$ python -q
>>> import numpy as np
>>> np.set_printoptions(precision=2, suppress=True, linewidth=200)
>>> W0 = np.loadtxt("out9.csv", delimiter=",")
>>> W0
array([[-10.49, -12.12,   6.  ,  12.49,  -0.27,  -2.94,  -0.25, -15.8 , -11.41,  -9.6 ],
       [-11.81, -11.27,   5.66,  13.39,   0.93,  -4.63,  -1.9 , -15.49, -12.45,  -8.15],
       [-13.85, -10.67,   4.4 ,  11.33,  -0.54,  -2.46,  -0.71, -13.81, -12.96,  -7.52],
       [-11.45, -10.7 ,   6.45,  10.99,  -1.19,  -2.09,  -0.45, -15.33, -12.01,  -9.39],
       [-12.87, -12.99,   7.43,  11.27,  -2.44,  -4.1 ,  -0.2 , -14.56, -12.82,  -9.39],
       [-11.16, -12.25,   6.23,  12.62,  -0.76,  -3.75,   0.58, -14.27, -12.33,  -8.26],
       [-11.2 , -13.2 ,   6.41,  12.91,  -1.24,  -2.48,   0.45, -15.96, -11.14,  -8.72],
       [-12.67, -12.08,   5.32,  11.44,   0.34,  -3.1 ,  -1.3 , -15.7 , -11.14, -10.41],
       [-13.46, -11.66,   7.16,   9.9 ,   0.37,  -4.55,   2.21, -14.46, -13.55,  -9.42],
       [-13.29, -10.99,   6.54,  12.44,   0.85,  -2.93,  -0.31, -14.8 , -11.86,  -8.97],
       [-12.21, -12.33,   4.27,  12.77,   0.09,  -3.53,  -0.08, -14.42, -12.91, -10.42],
       [-11.62, -13.13,   4.96,  12.12,  -0.53,  -2.19,  -3.11, -15.67, -13.67,  -7.59],
       [-12.04, -13.15,   6.71,  12.56,   0.69,  -2.92,  -0.82, -15.43, -12.79,  -9.26],
       [-13.21, -11.05,   6.14,   9.23,  -0.17,  -1.67,  -0.3 , -16.87, -10.02, -10.67],
       [-12.12, -13.27,   4.9 ,  11.25,   0.96,  -2.06,  -0.44, -14.5 , -12.32,  -9.78],
       [-11.99, -11.41,   5.53,  13.24,  -0.11,  -1.39,   2.19, -16.67, -10.71,  -7.01],
       [-12.69, -12.56,   5.29,  14.53,  -0.85,  -2.9 ,  -0.75, -16.42, -10.69,  -8.16],
       [-12.64, -11.09,   8.33,  10.22,  -2.08,  -0.89,  -0.89, -14.38, -11.81,  -9.53],
       [-12.65, -12.08,   5.8 ,  11.91,   1.23,  -1.86,   0.87, -14.84, -11.74,  -9.25],
       [-11.14, -13.07,   6.28,  12.7 ,  -1.31,  -3.51,  -0.98, -15.52, -11.91, -10.78],
       [-12.34, -10.92,   5.93,  12.66,  -0.37,  -4.19,  -0.84, -15.74, -12.45,  -7.26],
       [-12.  , -10.95,   6.95,  11.17,   1.84,  -2.25,  -0.01, -17.85, -12.58,  -8.92],
       [-10.84, -10.72,   6.66,  11.93,  -0.25,  -2.97,   0.03, -15.53, -11.95,  -9.25],
       [-11.52, -10.97,   6.99,  13.36,  -1.91,  -0.91,  -1.44, -15.06, -12.74,  -8.86],
       [-12.27, -13.22,   3.8 ,  11.05,   0.21,  -3.37,  -0.45, -14.5 , -14.02,  -9.03],
       [-13.14, -12.53,   4.82,  12.88,  -0.49,  -1.43,   0.41, -15.25, -12.03,  -8.47],
       [-12.  , -12.91,   6.37,  11.25,  -1.39,  -1.96,   0.62, -15.09, -12.38, -10.52],
       [-12.01, -11.71,   5.76,  11.8 ,  -0.98,  -1.78,   0.05, -14.97, -11.77,  -8.55],
       [-11.78, -10.93,   5.8 ,  13.45,   0.59,  -4.66,  -2.08, -16.2 , -12.45, -10.09],
       [-12.62, -12.01,   7.87,  11.23,  -0.31,  -1.14,  -1.73, -14.51, -11.73,  -7.11],
       [-10.55, -12.48,   6.66,  11.45,  -0.1 ,  -4.29,   0.02, -14.57, -10.75,  -8.67],
       [-13.27, -11.9 ,   6.78,  12.6 ,   2.08,  -1.57,   0.26, -15.92, -10.67, -10.02],
       [-12.55, -11.17,   6.23,  10.75,   0.77,  -2.57,   0.83, -15.79, -12.81,  -8.44],
       [-11.91, -12.4 ,   5.01,  13.14,  -1.98,  -1.85,  -0.28, -13.93, -12.38,  -9.6 ],
       [-11.41, -12.44,   6.49,  12.11,  -0.12,  -0.9 ,  -1.51, -15.81, -12.93,  -9.29],
       [-11.55, -10.55,   5.28,  11.23,  -0.53,  -2.57,   1.18, -15.08, -11.48,  -9.13],
       [-11.1 , -12.55,   6.68,  11.15,   0.29,  -3.66,  -0.23, -15.26, -12.62,  -8.3 ],
       [-10.91, -11.29,   6.59,  12.05,  -0.42,  -3.93,   0.27, -14.71, -13.82,  -8.15],
       [-12.49, -12.09,   7.3 ,  13.03,   1.1 ,  -3.22,   0.27, -14.26, -11.8 ,  -9.02],
       [-12.79, -13.32,   5.19,  11.28,  -0.98,  -1.11,   0.37, -15.52, -10.11, -10.06],
       [-12.79, -14.62,   6.04,  12.68,   0.16,  -3.22,   0.24, -14.7 , -11.85,  -8.89]])
>>> Xc = W0 - W0.mean(axis=0)
>>> evecs = np.linalg.svd(Xc)[2][:1]
>>> out = Xc - Xc @ evecs.T @ evecs
>>> print(round(float(np.linalg.norm(out) / np.linalg.norm(Xc)), 2))
0.9
>>> np.round(np.diag(evecs.T @ evecs), 2) + 0
array([0.05, 0.02, 0.06, 0.25, 0.  , 0.28, 0.12, 0.01, 0.15, 0.06])
>>> np.linalg.norm(out, axis=1).round(6).argmax()
np.int64(8)
>>> (Xc @ evecs.T).std(axis=0)
array([1.31])
>>> W2 = W0[[3, 36]].astype(float)
>>> for _ in range(4):
...     lab = np.linalg.norm(W0[:, None] - W2, axis=-1).argmin(axis=1)
...     W2 = np.array([W0[lab == j].mean(axis=0) for j in range(2)])
... 
>>> lab
array([1, 1, 0, 0, 1, 1, 1, 1, 1, 1, 1, 1, 1, 0, 1, 0, 1, 0, 0, 1, 1, 0, 1, 0, 1, 0, 0, 0, 1, 0, 1, 0, 0, 0, 0, 0, 1, 1, 1, 0, 1])
>>> np.bincount(lab)
array([18, 23])
>>> gram = np.cov(W0, rowvar=False)
>>> np.linalg.eigvalsh(gram)[::-1]
array([1.76, 1.41, 1.31, 1.19, 0.98, 0.97, 0.67, 0.54, 0.43, 0.31])
>>> round(float(np.corrcoef(W0[:, 6], W0[:, 8])[0, 1]), 2)
0.21
>>> Uu, sigma, vt = np.linalg.svd(W0)
>>> np.argmax(sigma[:-1] / (sigma[1:] + 1e-6)) + 1
np.int64(1)
>>> sigma
array([196.25,   8.29,   7.49,   7.19,   6.79,   6.23,   6.1 ,   4.96,   4.62,   4.13])
>>> out = Uu[:, :1] @ np.diag(sigma[:1]) @ vt[:1]
>>> round(np.abs(W0 - out).max(), 2)
np.float64(2.85)
>>> np.linalg.matrix_rank(W0, rtol=0.05)
np.int64(1)
>>> round(float(np.linalg.norm(W0 - out, 2)), 2), round(sigma[1], 2)
(8.29, np.float64(8.29))
>>> vec = np.array([0, 2, 0, 2, 1, 0, 1, 0, 0, 1])
>>> target = W0 @ vec
>>> np.round(np.linalg.pinv(W0) @ W0, 2) + 0
array([[1., 0., 0., 0., 0., 0., 0., 0., 0., 0.],
       [0., 1., 0., 0., 0., 0., 0., 0., 0., 0.],
       [0., 0., 1., 0., 0., 0., 0., 0., 0., 0.],
       [0., 0., 0., 1., 0., 0., 0., 0., 0., 0.],
       [0., 0., 0., 0., 1., 0., 0., 0., 0., 0.],
       [0., 0., 0., 0., 0., 1., 0., 0., 0., 0.],
       [0., 0., 0., 0., 0., 0., 1., 0., 0., 0.],
       [0., 0., 0., 0., 0., 0., 0., 1., 0., 0.],
       [0., 0., 0., 0., 0., 0., 0., 0., 1., 0.],
       [0., 0., 0., 0., 0., 0., 0., 0., 0., 1.]])
>>> rng = np.random.default_rng(546443)
>>> target = target + 0.3 * rng.normal(size=41)
>>> print(target)
[ -9.37  -5.01  -6.93 -10.89 -15.79  -6.98 -10.14 -12.51 -10.4   -5.64  -9.33 -13.14 -10.65 -14.7  -13.82  -1.36  -6.05 -14.29  -7.51 -14.07  -5.32  -6.5   -7.02  -7.4  -13.77  -7.81 -14.77  -9.15
  -6.91 -11.07 -10.46  -6.12  -8.11 -10.09 -11.6   -7.23 -11.15  -6.66  -5.94 -15.   -12.14]
>>> b, *_ = np.linalg.lstsq(W0, target)
>>> round(np.linalg.norm(target - W0 @ b), 2)
np.float64(1.57)
>>> np.round(W0.T @ (target - W0 @ b), 2) + 0
array([0., 0., 0., 0., 0., 0., 0., 0., 0., 0.])
>>> [round(float(np.linalg.norm(np.linalg.solve(W0.T @ W0 + lam * np.eye(10), W0.T @ target))), 2) for lam in (0, 1, 10, 100)]
[3.35, 3.26, 2.64, 1.03]
>>> b.round(2) + 0
array([ 0.  ,  2.  , -0.02,  2.04,  1.  ,  0.01,  1.04,  0.03, -0.02,  1.  ])
